% ipython --no-banner

In [1]: import numpy as np

In [2]: np.set_printoptions(precision=1, suppress=True, linewidth=160, legacy="1.25")

In [3]: X = np.loadtxt("w.csv", delimiter=",")

In [4]: X
Out[4]: 
array([[  2.,   2.,   0.,   1.,   0.],
       [  3., -17.,   0.,   3.,   2.],
       [  1.,   0.,  43.,   1.,   3.],
       [  3.,   2.,   2.,   1.,   0.],
       [  1.,   3.,   1.,   2., -39.]])

In [5]: B = np.linalg.inv(X)

In [6]: B.round(1) + 0
Out[6]: 
array([[-0.9,  0. ,  0. ,  1. ,  0. ],
       [ 0.3,  0. ,  0. , -0.1,  0. ],
       [ 0. ,  0. ,  0. ,  0. ,  0. ],
       [ 2.3,  0.1,  0.1, -1.7,  0. ],
       [ 0.1,  0. ,  0. , -0.1,  0. ]])

In [7]: np.round(np.linalg.inv(B), 1) + 0
Out[7]: 
array([[  2.,   2.,   0.,   1.,   0.],
       [  3., -17.,   0.,   3.,   2.],
       [  1.,   0.,  43.,   1.,   3.],
       [  3.,   2.,   2.,   1.,   0.],
       [  1.,   3.,   1.,   2., -39.]])

In [8]: np.round(np.linalg.det(X) * np.linalg.det(B), 1)
Out[8]: 1.0

In [9]: (np.abs(B) > 1e-9).astype(int)
Out[9]: 
array([[1, 1, 1, 1, 1],
       [1, 1, 1, 1, 1],
       [1, 1, 1, 1, 1],
       [1, 1, 1, 1, 1],
       [1, 1, 1, 1, 1]])

In [10]: np.linalg.det(X) * B
Out[10]: 
array([[ 37150.,   -162.,   1798., -38722.,    130.],
       [-10520.,   1776.,   -248.,   5296.,     72.],
       [  1637.,     81.,   -899.,   -851.,    -65.],
       [-93684.,  -3228.,  -3100.,  66852.,   -404.],
       [ -4619.,    -31.,   -155.,   2821.,   1023.]])

In [11]: round(float(np.linalg.slogdet(X)[0]), 1)
Out[11]: -1.0

In [12]: np.round(X @ B, 1) + 0
Out[12]: 
array([[1., 0., 0., 0., 0.],
       [0., 1., 0., 0., 0.],
       [0., 0., 1., 0., 0.],
       [0., 0., 0., 1., 0.],
       [0., 0., 0., 0., 1.]])

In [13]: Uu, sv, vt = np.linalg.svd(X, full_matrices=False)

In [14]: np.allclose(Uu * sv @ vt, X)
Out[14]: True

In [15]: np.round(vt @ vt.T, 1) + 0
Out[15]: 
array([[1., 0., 0., 0., 0.],
       [0., 1., 0., 0., 0.],
       [0., 0., 1., 0., 0.],
       [0., 0., 0., 1., 0.],
       [0., 0., 0., 0., 1.]])

In [16]: round(np.sqrt((sv ** 2).sum()), 1), np.round(np.linalg.norm(X), 1)
Out[16]: (61.1, 61.1)

In [17]: np.round(Uu.T @ Uu, 1) + 0
Out[17]: 
array([[1., 0., 0., 0., 0.],
       [0., 1., 0., 0., 0.],
       [0., 0., 1., 0., 0.],
       [0., 0., 0., 1., 0.],
       [0., 0., 0., 0., 1.]])

In [18]: np.round(Uu.T @ X @ vt.T, 1) + 0
Out[18]: 
array([[43.4,  0. ,  0. ,  0. ,  0. ],
       [ 0. , 39.2,  0. ,  0. ,  0. ],
       [ 0. ,  0. , 17.4,  0. ,  0. ],
       [ 0. ,  0. ,  0. ,  4.3,  0. ],
       [ 0. ,  0. ,  0. ,  0. ,  0.3]])
